% ipython --no-banner

In [1]: import numpy as np

In [2]: np.set_printoptions(precision=2, suppress=True, linewidth=160, legacy="1.25")

In [3]: rnd = lambda a: np.round(a, 2) + 0

In [4]: F = np.loadtxt("x.csv", delimiter=",")

In [5]: F
Out[5]: 
array([[-22.,  -2.,   0.,   5.,   4.,  -4.,   0.,  -4.],
       [ -1., -18.,  -1.,   0.,   3.,   0.,   3.,  -2.],
       [ -4.,  -3., -47.,   0.,   0.,  -5.,  -2.,   4.],
       [  0.,   4.,   5., -35.,  -2.,   4.,  -1.,   0.],
       [ -4.,  -1.,  -3.,   0., -18.,  -3.,   1.,   2.],
       [  2.,   5.,  -1.,   5.,  -3., -10.,   0.,   1.],
       [  4.,   4.,  -3.,   2.,  -4.,  -2.,   3.,   2.],
       [  5.,  -2.,  -5.,  -4.,   0.,  -3.,  -1., -54.]])

In [6]: vec = np.array([3, 2, 0, 0, 3, 1, 2, 1])

In [7]: rhs = F @ vec

In [8]: c, lr = np.zeros(8), 1 / np.linalg.norm(F, 2) ** 2

In [9]: for i in range(25):
   ...:     c -= lr * F.T @ (F @ c - rhs)
   ...:     if i % 5 == 0: print(i, round(np.linalg.norm(F @ c - rhs), 2))
   ...: 
0 80.42
5 38.51
10 20.7
15 12.75
20 9.28

In [10]: rnd(np.linalg.cond(F))
Out[10]: 17.37

In [11]: r0 = np.array([1, 3, 3, 0, 3, 2, 1, 1])

In [12]: out = F + np.outer(r0, np.eye(8)[2])

In [13]: out
Out[13]: 
array([[-22.,  -2.,   1.,   5.,   4.,  -4.,   0.,  -4.],
       [ -1., -18.,   2.,   0.,   3.,   0.,   3.,  -2.],
       [ -4.,  -3., -44.,   0.,   0.,  -5.,  -2.,   4.],
       [  0.,   4.,   5., -35.,  -2.,   4.,  -1.,   0.],
       [ -4.,  -1.,   0.,   0., -18.,  -3.,   1.,   2.],
       [  2.,   5.,   1.,   5.,  -3., -10.,   0.,   1.],
       [  4.,   4.,  -2.,   2.,  -4.,  -2.,   3.,   2.],
       [  5.,  -2.,  -4.,  -4.,   0.,  -3.,  -1., -54.]])

In [14]: out = np.array([[9, -9],
    ...:     [2, -3],
    ...:     [0, 1],
    ...:     [4, 3],
    ...:     [4, -6],
    ...:     [1, 8],
    ...:     [-9, 6],
    ...:     [-3, 7],
    ...:     [-7, 0],
    ...:     [1, 4],
    ...:     [7, -8],
    ...:     [-9, -8],
    ...:     [-6, 2],
    ...:     [3, -8]])

In [15]: C = np.array([[5, 2, -1, -5], [0, 5, 4, 2]])

In [16]: rng = np.random.default_rng(6050)

In [17]: M = out @ C + 0.1 * rng.normal(size=(14, 4))

In [18]: rnd(M)
Out[18]: 
array([[ 45.03, -27.04, -44.84, -62.92],
       [  9.95, -11.19, -13.93, -16.04],
       [ -0.13,   5.08,   3.99,   2.22],
       [ 20.07,  22.98,   8.07, -14.08],
       [ 19.98, -22.  , -27.94, -31.91],
       [  5.12,  41.95,  30.83,  11.03],
       [-44.93,  12.09,  32.87,  57.03],
       [-15.08,  28.98,  30.81,  28.93],
       [-34.99, -14.25,   6.92,  34.9 ],
       [  4.7 ,  21.95,  14.99,   3.  ],
       [ 34.97, -25.98, -38.98, -51.06],
       [-45.17, -57.96, -23.  ,  29.03],
       [-29.96,  -1.84,  13.86,  33.98],
       [ 14.99, -34.03, -34.98, -31.13]])

In [19]: U, sv, vt = np.linalg.svd(F, full_matrices=False)

In [20]: U.shape, sv.shape, vt.shape
Out[20]: ((8, 8), (8,), (8, 8))

In [21]: np.abs(U[:, 0]).round(6).argmax()
Out[21]: 7

In [22]: rnd(U.T @ U)
Out[22]: 
array([[1., 0., 0., 0., 0., 0., 0., 0.],
       [0., 1., 0., 0., 0., 0., 0., 0.],
       [0., 0., 1., 0., 0., 0., 0., 0.],
       [0., 0., 0., 1., 0., 0., 0., 0.],
       [0., 0., 0., 0., 1., 0., 0., 0.],
       [0., 0., 0., 0., 0., 1., 0., 0.],
       [0., 0., 0., 0., 0., 0., 1., 0.],
       [0., 0., 0., 0., 0., 0., 0., 1.]])

In [23]: rnd(np.cumsum(sv ** 2) / np.sum(sv ** 2))
Out[23]: array([0.37, 0.67, 0.83, 0.9 , 0.95, 0.99, 1.  , 1.  ])

In [24]: d = np.linalg.norm(M[:, None] - M[None], axis=-1)

In [25]: d[8].round(6).argsort(kind="stable")[:4]
Out[25]: array([ 8, 12,  6,  2])

In [26]: (d + 1e9 * np.eye(14)).round(6).argmin(axis=1)
Out[26]: array([10,  4,  9,  9, 13,  9, 12,  5, 12,  2,  0,  8,  8,  4])

In [27]: np.linalg.matrix_rank(d ** 2)
Out[27]: 6

In [28]: d.mean(axis=1).argmax()
Out[28]: 0

In [29]: rnd(d[:5, :5])
Out[29]: 
array([[ 0.  , 68.08, 98.48, 91.16, 43.59],
       [68.08,  0.  , 31.95, 41.92, 25.8 ],
       [98.48, 31.95,  0.  , 31.79, 57.63],
       [91.16, 41.92, 31.79,  0.  , 60.31],
       [43.59, 25.8 , 57.63, 60.31,  0.  ]])

In [30]: rnd(d[8])
Out[30]: array([137.17,  71.12,  51.63,  82.57,  93.59,  76.86,  44.22,  53.59,   0.  ,  63.  , 120.53,  54.26,  15.11,  94.89])

In [31]: Xc = M - M.mean(axis=0)

In [32]: V = np.linalg.svd(Xc)[2][:2]

In [33]: out = Xc - Xc @ V.T @ V

In [34]: rnd(out.std(axis=0))
Out[34]: array([0.06, 0.05, 0.07, 0.06])

In [35]: rnd(np.diag(V.T @ V))
Out[35]: array([0.46, 0.67, 0.36, 0.51])

In [36]: rnd(np.cov(Xc @ V.T, rowvar=False))
Out[36]: 
array([[2662.13,    0.  ],
       [   0.  ,  966.71]])

In [37]: rnd((Xc @ V.T).std(axis=0))
Out[37]: array([49.72, 29.96])

In [38]: np.linalg.norm(out, axis=1).round(6).argmax()
Out[38]: 9

In [39]: cov = np.cov(M, rowvar=False)

In [40]: rnd(np.linalg.eigvalsh(cov)[::-1])
Out[40]: array([2662.13,  966.71,    0.01,    0.01])

In [41]: rnd(np.corrcoef(M.T))
Out[41]: 
array([[ 1.  , -0.03, -0.57, -0.95],
       [-0.03,  1.  ,  0.84,  0.34],
       [-0.57,  0.84,  1.  ,  0.8 ],
       [-0.95,  0.34,  0.8 ,  1.  ]])

In [42]: rnd(np.polyfit(M[:, 0], M[:, 2], 1))
Out[42]: array([-0.54, -3.54])

In [43]: Xc = M - M.mean(axis=0)

In [44]: U, sv, vt = np.linalg.svd(Xc, full_matrices=False)

In [45]: rnd(np.abs(vt[-1]))
Out[45]: array([0.6 , 0.53, 0.52, 0.29])

In [46]: rnd(sv ** 2 / (sv ** 2).sum())
Out[46]: array([0.73, 0.27, 0.  , 0.  ])

In [47]: A = np.array([[3, 0, 0, 0, 0],
    ...:     [1, -3, 0, 0, 0],
    ...:     [-2, 1, -2, 0, 0],
    ...:     [4, 4, 1, 1, 0],
    ...:     [-4, 3, 4, 5, -3]])

In [48]: vec = np.array([-1, -2, 1, 2])

In [49]: rhs = M @ vec

In [50]: rnd(np.linalg.lstsq(M, rhs)[0])
Out[50]: array([-1., -2.,  1.,  2.])

In [51]: rnd(np.linalg.solve(M.T @ M, M.T @ rhs))
Out[51]: array([-1., -2.,  1.,  2.])

In [52]: rhs = rhs + 0.05 * rng.normal(size=14)

In [53]: rnd(rhs)
Out[53]: array([-161.58,  -33.59,   -1.58,  -86.08,  -67.66,  -36.07,  167.7 ,   45.76,  140.34,  -27.54, -124.19,  196.19,  115.44,  -44.25])

In [54]: c, *_ = np.linalg.lstsq(M, rhs)

In [55]: rnd(np.linalg.norm(rhs - M @ c))
Out[55]: 0.19

In [56]: [round(float(np.linalg.norm(np.linalg.solve(M.T @ M + lam * np.eye(4), M.T @ rhs))), 2) for lam in (0, 1, 10, 100)]
Out[56]: [3.31, 2.75, 2.74, 2.73]

In [57]: c.round()
Out[57]: array([-1., -2.,  1.,  2.])

In [58]: out = A / np.linalg.norm(A, axis=1, keepdims=True)

In [59]: cov = out @ out.T

In [60]: rnd(np.degrees(np.arccos(np.clip(cov[3, 1], -1, 1))))
Out[60]: 115.71

In [61]: O, r_ = np.linalg.qr(A)

In [62]: rnd(O @ r_)
Out[62]: 
array([[ 3.,  0.,  0.,  0.,  0.],
       [ 1., -3.,  0.,  0.,  0.],
       [-2.,  1., -2.,  0.,  0.],
       [ 4.,  4.,  1.,  1.,  0.],
       [-4.,  3.,  4.,  5., -3.]])

In [63]: rnd(abs(r_[0, 0])), rnd(np.linalg.norm(A[:, 0]))
Out[63]: (6.78, 6.78)

In [64]: r0 = np.array([8, 0, 6, 1, 5])

In [65]: out = A + np.outer(r0, np.eye(5)[4])

In [66]: out
Out[66]: 
array([[ 3.,  0.,  0.,  0.,  8.],
       [ 1., -3.,  0.,  0.,  0.],
       [-2.,  1., -2.,  0.,  6.],
       [ 4.,  4.,  1.,  1.,  1.],
       [-4.,  3.,  4.,  5.,  2.]])

In [67]: E = np.loadtxt("case15.csv", delimiter=",")

In [68]: rnd(E)
Out[68]: 
array([[ 0.18, -0.07,  0.19, -0.22, -0.15, -0.09, -0.04,  0.15],
       [-0.07,  0.03, -0.08,  0.09,  0.06,  0.04,  0.02, -0.06],
       [ 0.19, -0.08,  0.21, -0.24, -0.16, -0.1 , -0.05,  0.16],
       [-0.22,  0.09, -0.24,  0.28,  0.19,  0.11,  0.06, -0.19],
       [-0.15,  0.06, -0.16,  0.19,  0.12,  0.07,  0.04, -0.12],
       [-0.09,  0.04, -0.1 ,  0.11,  0.07,  0.04,  0.02, -0.07],
       [-0.04,  0.02, -0.05,  0.06,  0.04,  0.02,  0.01, -0.04],
       [ 0.15, -0.06,  0.16, -0.19, -0.12, -0.07, -0.04,  0.12]])

In [69]: # rank 1

In [70]: rk = np.linalg.matrix_rank(E)

In [71]: rk
Out[71]: 1

In [72]: null = np.linalg.svd(E)[2][rk:].T

In [73]: np.linalg.matrix_rank(E.T @ E), np.linalg.matrix_rank(E @ E.T)
Out[73]: (1, 1)

In [74]: evals, V = np.linalg.eigh(E)

In [75]: vec = np.array([-1, 0, -2, 2, -2, 0, 2, 1])

In [76]: rnd(vec @ E @ vec / (vec @ vec)), rnd(evals[0]), rnd(evals[-1])
Out[76]: (0.13, 0.0, 1.0)

In [77]: rnd(np.linalg.eigvalsh(E[1:, 1:]))
Out[77]: array([0.  , 0.  , 0.  , 0.  , 0.  , 0.  , 0.82])

In [78]: rnd(vec @ E @ vec)
Out[78]: 2.4

In [79]: rnd(V * np.abs(evals) @ V.T)
Out[79]: 
array([[ 0.18, -0.07,  0.19, -0.22, -0.15, -0.09, -0.04,  0.15],
       [-0.07,  0.03, -0.08,  0.09,  0.06,  0.04,  0.02, -0.06],
       [ 0.19, -0.08,  0.21, -0.24, -0.16, -0.1 , -0.05,  0.16],
       [-0.22,  0.09, -0.24,  0.28,  0.19,  0.11,  0.06, -0.19],
       [-0.15,  0.06, -0.16,  0.19,  0.12,  0.07,  0.04, -0.12],
       [-0.09,  0.04, -0.1 ,  0.11,  0.07,  0.04,  0.02, -0.07],
       [-0.04,  0.02, -0.05,  0.06,  0.04,  0.02,  0.01, -0.04],
       [ 0.15, -0.06,  0.16, -0.19, -0.12, -0.07, -0.04,  0.12]])

In [80]: t3 = np.stack([E, -2 * E, E[::-1]])

In [81]: rnd(np.linalg.norm(t3, axis=(1, 2)))
Out[81]: array([1., 2., 1.])

In [82]: np.linalg.matrix_rank(t3)
Out[82]: array([1, 1, 1])

In [83]: rnd(t3.sum(axis=0))
Out[83]: 
array([[-0.03,  0.01, -0.03,  0.04,  0.02,  0.01,  0.01, -0.02],
       [ 0.03, -0.01,  0.03, -0.04, -0.02, -0.01, -0.01,  0.02],
       [-0.28,  0.12, -0.31,  0.35,  0.24,  0.14,  0.07, -0.24],
       [ 0.07, -0.03,  0.08, -0.09, -0.06, -0.04, -0.02,  0.06],
       [-0.07,  0.03, -0.08,  0.09,  0.06,  0.04,  0.02, -0.06],
       [ 0.28, -0.12,  0.31, -0.35, -0.24, -0.14, -0.07,  0.24],
       [-0.03,  0.01, -0.03,  0.04,  0.02,  0.01,  0.01, -0.02],
       [ 0.03, -0.01,  0.03, -0.04, -0.02, -0.01, -0.01,  0.02]])

In [84]: t3.shape
Out[84]: (3, 8, 8)

In [85]: feats = np.load("block17.npy")

In [86]: feats
Out[86]: 
array([[0, 0, 0, 0, 0, 0, 0, 1, 1],
       [0, 0, 1, 1, 0, 1, 1, 0, 0],
       [0, 1, 0, 1, 0, 1, 1, 0, 0],
       [0, 1, 1, 0, 0, 1, 1, 0, 0],
       [0, 0, 0, 0, 0, 0, 0, 1, 0],
       [0, 1, 1, 1, 0, 0, 1, 0, 0],
       [0, 1, 1, 1, 0, 1, 0, 0, 0],
       [1, 0, 0, 0, 1, 0, 0, 0, 1],
       [1, 0, 0, 0, 0, 0, 0, 1, 0]])

In [87]: idx = rng.permutation(9)

In [88]: out = feats[:, idx] * rng.choice([-1, 1], 9)

In [89]: out
Out[89]: 
array([[-1,  0,  0,  0,  0,  0,  0,  0, -1],
       [ 0,  1,  0,  1,  1,  0,  0, -1,  0],
       [ 0,  0,  0,  1,  1,  1,  0, -1,  0],
       [ 0,  1,  0,  1,  1,  1,  0,  0,  0],
       [ 0,  0,  0,  0,  0,  0,  0,  0, -1],
       [ 0,  1,  0,  1,  0,  1,  0, -1,  0],
       [ 0,  1,  0,  0,  1,  1,  0, -1,  0],
       [-1,  0,  1,  0,  0,  0, -1,  0,  0],
       [ 0,  0,  1,  0,  0,  0,  0,  0, -1]])

In [90]: U, _, vt = np.linalg.svd(feats.T @ out)

In [91]: rnd(U @ vt)
Out[91]: 
array([[ 0.,  0.,  1.,  0.,  0.,  0.,  0.,  0.,  0.],
       [ 0.,  0.,  0.,  0.,  0.,  1.,  0.,  0.,  0.],
       [ 0.,  1.,  0.,  0.,  0.,  0.,  0.,  0.,  0.],
       [ 0.,  0.,  0.,  0.,  0.,  0.,  0., -1.,  0.],
       [ 0.,  0.,  0.,  0.,  0.,  0., -1.,  0.,  0.],
       [ 0.,  0.,  0.,  0.,  1.,  0.,  0.,  0.,  0.],
       [ 0.,  0.,  0.,  1.,  0.,  0.,  0.,  0.,  0.],
       [ 0.,  0.,  0.,  0.,  0.,  0.,  0.,  0., -1.],
       [-1.,  0.,  0.,  0.,  0.,  0.,  0.,  0.,  0.]])

In [92]: idx
Out[92]: array([8, 2, 0, 6, 5, 1, 4, 3, 7])

In [93]: r0 = np.array([0, 1])

In [94]: np.convolve(out[1], r0)
Out[94]: array([ 0,  0,  1,  0,  1,  1,  0,  0, -1,  0])

In [95]: np.correlate(out[1], out[7], "full")
Out[95]: array([ 0,  0,  0, -1,  0, -1, -1,  1,  0,  1,  1, -1, -1, -1,  0,  1,  0])
